$ ipython --no-banner

In [1]: import numpy as np

In [2]: from numpy import linalg as LA

In [3]: np.set_printoptions(precision=4, suppress=True, linewidth=200)

In [4]: def rnd(a):
   ...:     return np.round(a, 4) + 0
   ...: 

In [5]: X = np.load("m.npy")

In [6]: X
Out[6]: 
array([[ 25,  16, -23],
       [ 16,  17, -22],
       [-23, -22,  29]])

In [7]: # equal to its transpose

In [8]: U, sv, Vt = LA.svd(X)

In [9]: rnd(sv)
Out[9]: array([65.27,  5.73,  0.  ])

In [10]: out = U[:, :2] @ np.diag(sv[:2]) @ Vt[:2]

In [11]: rnd(LA.norm(X - out, 2)), rnd(sv[2])
Out[11]: (np.float64(0.0), np.float64(0.0))

In [12]: print(rnd(LA.norm(X - out) / LA.norm(X)))
0.0

In [13]: LA.matrix_rank(X, rtol=0.05)
Out[13]: np.int64(2)

In [14]: print(rnd(out))
[[ 25.  16. -23.]
 [ 16.  17. -22.]
 [-23. -22.  29.]]

In [15]: rnd(np.abs(X - out).max())
Out[15]: np.float64(0.0)

In [16]: ev, vecs = LA.eigh(X)

In [17]: x = np.array([3, 0, 3])

In [18]: x @ X @ x
Out[18]: np.int64(72)

In [19]: np.abs(X).sum(axis=1).max(), rnd(np.abs(ev).max())
Out[19]: (np.int64(74), np.float64(65.27))

In [20]: print(rnd(LA.eigvalsh(X[1:, 1:])))
[ 0.1965 45.8035]

In [21]: rnd(vecs * np.maximum(ev, 0) @ vecs.T)
Out[21]: 
array([[ 25.,  16., -23.],
       [ 16.,  17., -22.],
       [-23., -22.,  29.]])

In [22]: m1 = np.load("data.npy")

In [23]: print(m1)
[[2 2 2 0 0 0]
 [1 1 0 0 0 0]
 [0 2 0 0 0 0]
 [2 2 2 2 2 2]
 [1 1 0 1 1 0]
 [0 2 0 0 2 0]]

In [24]: f, v = m1[2], m1[1]

In [25]: f @ f
Out[25]: np.int64(4)

In [26]: pr = (f @ v) / (f @ f) * f

In [27]: (v - pr) @ f
Out[27]: np.float64(0.0)

In [28]: rnd(LA.norm(f + v) ** 2 + LA.norm(f - v) ** 2)
Out[28]: np.float64(12.0)

In [29]: LA.matrix_rank(np.outer(f, v))
Out[29]: np.int64(1)

In [30]: E = np.load("sample1.npy")

In [31]: E
Out[31]: 
array([[  0,   2,   4,   1],
       [  1,   3, -12,  -3],
       [ -2,   2, -12,  -3],
       [ -3,  -3,  -4,  -1]])

In [32]: rng = np.random.default_rng(5169)

In [33]: idx = rng.permutation(4)

In [34]: idx
Out[34]: array([2, 3, 1, 0])

In [35]: out = E[idx][:, idx]

In [36]: rnd(LA.det(out)), rnd(LA.det(E[idx]))
Out[36]: (np.float64(0.0), np.float64(0.0))

In [37]: print(np.trace(out))
-10

In [38]: f = np.array([2, 2, -1, 2])

In [39]: W0 = f[np.abs(np.subtract.outer(np.arange(4), np.arange(4)))]

In [40]: print(W0)
[[ 2  2 -1  2]
 [ 2  2  2 -1]
 [-1  2  2  2]
 [ 2 -1  2  2]]

In [41]: # symmetric, so the eigenvalues are real

In [42]: ev, vecs = LA.eigh(W0)

In [43]: print(rnd(vecs @ np.diag(ev) @ vecs.T))
[[ 2.  2. -1.  2.]
 [ 2.  2.  2. -1.]
 [-1.  2.  2.  2.]
 [ 2. -1.  2.  2.]]

In [44]: np.unique(ev.round(6) + 0, return_counts=True)[1]
Out[44]: array([1, 2, 1])

In [45]: rnd(LA.eigvalsh(W0 + -1 * np.eye(4)))
Out[45]: array([-4.,  2.,  2.,  4.])

In [46]: rnd(LA.eigvalsh(W0 @ W0))
Out[46]: array([ 9.,  9.,  9., 25.])

In [47]: np.abs(vecs[:, -1]).round(6).argmax()
Out[47]: np.int64(0)

In [48]: rnd(vecs.T @ vecs)
Out[48]: 
array([[1., 0., 0., 0.],
       [0., 1., 0., 0.],
       [0., 0., 1., 0.],
       [0., 0., 0., 1.]])

In [49]: rnd(np.abs(vecs[:, -1]))
Out[49]: array([0.5, 0.5, 0.5, 0.5])

In [50]: ev, vecs = LA.eig(W0)

In [51]: rnd(np.sort(LA.eigvals(W0.T)))
Out[51]: array([-3.,  3.,  3.,  5.])

In [52]: rnd(W0 @ vecs[:, 0] - ev[0] * vecs[:, 0])
Out[52]: array([0., 0., 0., 0.])

In [53]: K = np.load("out7.npy")

In [54]: K
Out[54]: 
array([[ 0,  0, -1],
       [-1,  0,  0],
       [ 0, -1,  0]])

In [55]: # keeps lengths

In [56]: proj = np.triu(np.array([[1, 3, 5], [4, 3, 4], [3, 2, 4]]), 1) + np.eye(3)

In [57]: out = proj @ K @ LA.inv(proj)

In [58]: print(rnd(LA.det(out)))
-1.0

In [59]: out
Out[59]: 
array([[-3.,  4., -2.],
       [-1., -1.,  9.],
       [ 0., -1.,  4.]])

In [60]: np.trace(out), np.trace(K)
Out[60]: (np.float64(0.0), np.int64(0))

In [61]: t = np.sort(rng.uniform(-2, 2, 11))

In [62]: data = np.c_[t, t ** 2, t ** 3] @ np.array([[0, 0, 0], [1, 1, 2], [0, 3, 3]])

In [63]: rnd(data)
Out[63]: 
array([[ 1.3969, -3.5563, -2.1594],
       [ 0.0621,  0.0157,  0.0778],
       [ 0.0184,  0.0109,  0.0292],
       [ 0.0041,  0.0049,  0.009 ],
       [ 0.0117,  0.0155,  0.0272],
       [ 0.1288,  0.2674,  0.3962],
       [ 0.1822,  0.4155,  0.5977],
       [ 0.2053,  0.4845,  0.6899],
       [ 0.2976,  0.7847,  1.0823],
       [ 0.4929,  1.5311,  2.024 ],
       [ 0.686 ,  2.3904,  3.0764]])

In [64]: cen = data - data.mean(axis=0)

In [65]: U, sv, Vt = LA.svd(cen, full_matrices=False)

In [66]: print(rnd(Vt[0] * np.sign(Vt[0, np.abs(Vt[0]).argmax()])))
[-0.0797  0.7436  0.6639]

In [67]: np.abs(U[:, 0]).argmax()
Out[67]: np.int64(0)

In [68]: LA.matrix_rank(cen)
Out[68]: np.int64(2)

In [69]: rk = LA.matrix_rank(data)

In [70]: rk
Out[70]: np.int64(2)

In [71]: ns = LA.svd(data)[2][rk:].T

In [72]: [int(LA.matrix_rank(data[:, :j + 1])) for j in range(3)]
Out[72]: [1, 2, 2]

In [73]: rnd(data @ ns)
Out[73]: 
array([[0.],
       [0.],
       [0.],
       [0.],
       [0.],
       [0.],
       [0.],
       [0.],
       [0.],
       [0.],
       [0.]])

In [74]: [int(LA.matrix_rank(data[:i])) for i in range(1, len(data) + 1)]
Out[74]: [1, 2, 2, 2, 2, 2, 2, 2, 2, 2, 2]

In [75]: [int(LA.matrix_rank(np.delete(data, i, axis=0))) for i in range(11)]
Out[75]: [2, 2, 2, 2, 2, 2, 2, 2, 2, 2, 2]

In [76]: x = np.array([3, 3, 0])

In [77]: np.sign((data @ x).round(6))
Out[77]: array([-1.,  1.,  1.,  1.,  1.,  1.,  1.,  1.,  1.,  1.,  1.])

In [78]: rnd(data @ x)
Out[78]: array([-6.4781,  0.2334,  0.0877,  0.0269,  0.0816,  1.1885,  1.793 ,  2.0696,  3.2468,  6.072 ,  9.2291])

In [79]: rnd(data @ (2 * x))
Out[79]: array([-12.9562,   0.4669,   0.1755,   0.0538,   0.1633,   2.3771,   3.5859,   4.1391,   6.4936,  12.144 ,  18.4582])

In [80]: rnd((data * x).sum(axis=1))
Out[80]: array([-6.4781,  0.2334,  0.0877,  0.0269,  0.0816,  1.1885,  1.793 ,  2.0696,  3.2468,  6.072 ,  9.2291])

In [81]: print(rnd(np.einsum("ij,j->i", data, x)))
[-6.4781  0.2334  0.0877  0.0269  0.0816  1.1885  1.793   2.0696  3.2468  6.072   9.2291]

In [82]: rnd(data @ np.ones(3))
Out[82]: array([-4.3187,  0.1556,  0.0585,  0.0179,  0.0544,  0.7924,  1.1953,  1.3797,  2.1645,  4.048 ,  6.1527])

In [83]: M = np.load("block16.npy")

In [84]: M
Out[84]: 
array([[  9,   3],
       [ -5, -11]])

In [85]: rnd(LA.det(2 * M)), rnd(LA.det(M))
Out[85]: (np.float64(-336.0), np.float64(-84.0))

In [86]: rnd(LA.det(M[::-1]))
Out[86]: np.float64(84.0)

In [87]: print(np.einsum("ii->", M))
-2

In [88]: rnd(LA.eigvals(M).sum().real)
Out[88]: np.float64(-2.0)

In [89]: F = np.array([[-0.3, 0.2, 0.2, 0.5],
    ...:     [-0.3, -1.7, 0.7, 0.4],
    ...:     [0.9, -0.3, -0.5, -0.2],
    ...:     [-0.4, -0.7, 0.5, -1.4]])

In [90]: F[:, 2] *= 10

In [91]: F
Out[91]: 
array([[-0.3,  0.2,  2. ,  0.5],
       [-0.3, -1.7,  7. ,  0.4],
       [ 0.9, -0.3, -5. , -0.2],
       [-0.4, -0.7,  5. , -1.4]])

In [92]: # column 2 is much longer than the rest

In [93]: x = np.array([-2, -2, -1, 2])

In [94]: F @ np.ones(4)
Out[94]: array([ 2.4,  5.4, -4.6,  2.5])

In [95]: rnd(F @ (2 * x))
Out[95]: array([ -1.6,  -4.4,   6.8, -11.2])

In [96]: print(LA.norm(F @ x) <= LA.norm(F, 2) * LA.norm(x) + 1e-9)
True

In [97]: out = np.array([[0, -3, -5], [2, 1, 0]])

In [98]: W2 = np.kron(out, K)

In [99]: LA.matrix_rank(W2)
Out[99]: np.int64(6)

In [100]: W2
Out[100]: 
array([[ 0,  0,  0,  0,  0,  3,  0,  0,  5],
       [ 0,  0,  0,  3,  0,  0,  5,  0,  0],
       [ 0,  0,  0,  0,  3,  0,  0,  5,  0],
       [ 0,  0, -2,  0,  0, -1,  0,  0,  0],
       [-2,  0,  0, -1,  0,  0,  0,  0,  0],
       [ 0, -2,  0,  0, -1,  0,  0,  0,  0]])

In [101]: W2.shape
Out[101]: (6, 9)

In [102]: def softmax(z):
     ...:     e = np.exp(z - z.max(axis=-1, keepdims=True))
     ...:     return e / e.sum(axis=-1, keepdims=True)
     ...: 

In [103]: rnd(softmax(W2[5]))
Out[103]: array([0.1333, 0.018 , 0.1333, 0.1333, 0.049 , 0.1333, 0.1333, 0.1333, 0.1333])

In [104]: rnd(softmax(W2).sum(axis=1))
Out[104]: array([1., 1., 1., 1., 1., 1.])

In [105]: rnd(softmax(10 * W2[5]))
Out[105]: array([0.1429, 0.    , 0.1429, 0.1429, 0.    , 0.1429, 0.1429, 0.1429, 0.1429])

In [106]: att = W2 @ W2.T / np.sqrt(9)

In [107]: softmax(att).round(6).argmax(axis=1)
Out[107]: array([0, 1, 2, 3, 4, 5])

In [108]: rnd(softmax(att + np.triu(np.full(att.shape, -np.inf), 1)))
Out[108]: 
array([[1.    , 0.    , 0.    , 0.    , 0.    , 0.    ],
       [0.    , 1.    , 0.    , 0.    , 0.    , 0.    ],
       [0.    , 0.    , 1.    , 0.    , 0.    , 0.    ],
       [0.048 , 0.1305, 0.1305, 0.691 , 0.    , 0.    ],
       [0.1154, 0.0425, 0.1154, 0.1154, 0.6112, 0.    ],
       [0.1035, 0.1035, 0.0381, 0.1035, 0.1035, 0.5479]])

In [109]: print(rnd(softmax(att)))
[[0.9999 0.     0.     0.     0.     0.    ]
 [0.     0.9999 0.     0.     0.     0.    ]
 [0.     0.     0.9999 0.     0.     0.    ]
 [0.0381 0.1035 0.1035 0.5479 0.1035 0.1035]
 [0.1035 0.0381 0.1035 0.1035 0.5479 0.1035]
 [0.1035 0.1035 0.0381 0.1035 0.1035 0.5479]]
